$ python -q
>>> import numpy as np
>>> import numpy.linalg as la
>>> np.set_printoptions(suppress=True, linewidth=160)
>>> def rd(a):
...     return np.round(a, 2) + 0
... 
>>> X = np.loadtxt("case17.csv", delimiter=",")
>>> rd(X)
array([[ 2.12, -1.9 , -0.95],
       [-0.49,  2.24,  1.94],
       [ 2.28, -1.79, -0.78],
       [-1.98, -1.16, -1.93],
       [-2.87,  0.43, -0.76],
       [ 2.72, -1.27, -0.1 ],
       [ 2.36, -1.72, -0.68],
       [-2.73,  1.23,  0.06],
       [ 2.75,  0.09,  1.21],
       [-2.67,  1.35,  0.2 ],
       [-2.63, -0.35, -1.41],
       [ 2.7 , -1.3 , -0.14],
       [ 2.32, -1.76, -0.73],
       [-1.84,  2.04,  1.2 ],
       [ 1.76,  1.35,  2.02]])
>>> rank = la.matrix_rank(X)
>>> rank
np.int64(2)
>>> ns = la.svd(X)[2][rank:].T
>>> la.matrix_rank(X.T @ X), la.matrix_rank(X @ X.T)
(np.int64(2), np.int64(2))
>>> [int(la.matrix_rank(X[:, :j + 1])) for j in range(3)]
[1, 2, 2]
>>> rd(ns @ ns.T)
array([[ 0.08,  0.19, -0.2 ],
       [ 0.19,  0.44, -0.46],
       [-0.2 , -0.46,  0.48]])
>>> rd(ns[:, 0] / ns[np.abs(ns[:, 0]).round(6).argmax(), 0])
array([-0.41, -0.96,  1.  ])
>>> Uu, s, Vt = la.svd(X)
>>> evecs = Vt[:(s > 1e-8).sum()]
>>> rng = np.random.default_rng(79)
>>> vec = X[9] + -2 * X[7] + rng.integers(2) * np.eye(3)[2]
>>> rd(vec)
array([ 2.8 , -1.12,  0.07])
>>> rd(evecs.T @ evecs)
array([[ 0.92, -0.19,  0.2 ],
       [-0.19,  0.56,  0.46],
       [ 0.2 ,  0.46,  0.52]])
>>> print(rd(la.norm(vec - evecs.T @ evecs @ vec)))
0.0
>>> rd(np.diag(evecs.T @ evecs))
array([0.92, 0.56, 0.52])
>>> D = la.norm(X[:, None] - X[None], axis=-1)
>>> D.shape
(15, 15)
>>> np.flatnonzero(D[0] < D.mean() / 2)
array([ 0,  2,  5,  6, 11, 12])
>>> np.unravel_index(D.round(6).argmax(), D.shape)
(np.int64(5), np.int64(7))
>>> rd(la.norm(X, axis=1))
array([3., 3., 3., 3., 3., 3., 3., 3., 3., 3., 3., 3., 3., 3., 3.])
>>> arr = np.load("out10.npy")
>>> arr
array([[-2,  0, -4],
       [-4,  1,  5],
       [-1,  4, -5]])
>>> lab = rng.permutation(3)
>>> lab
array([0, 1, 2])
>>> M2 = arr[lab][:, lab]
>>> rd(la.det(M2)), rd(la.det(arr[lab]))
(np.float64(110.0), np.float64(110.0))
>>> np.allclose(M2, arr)
True
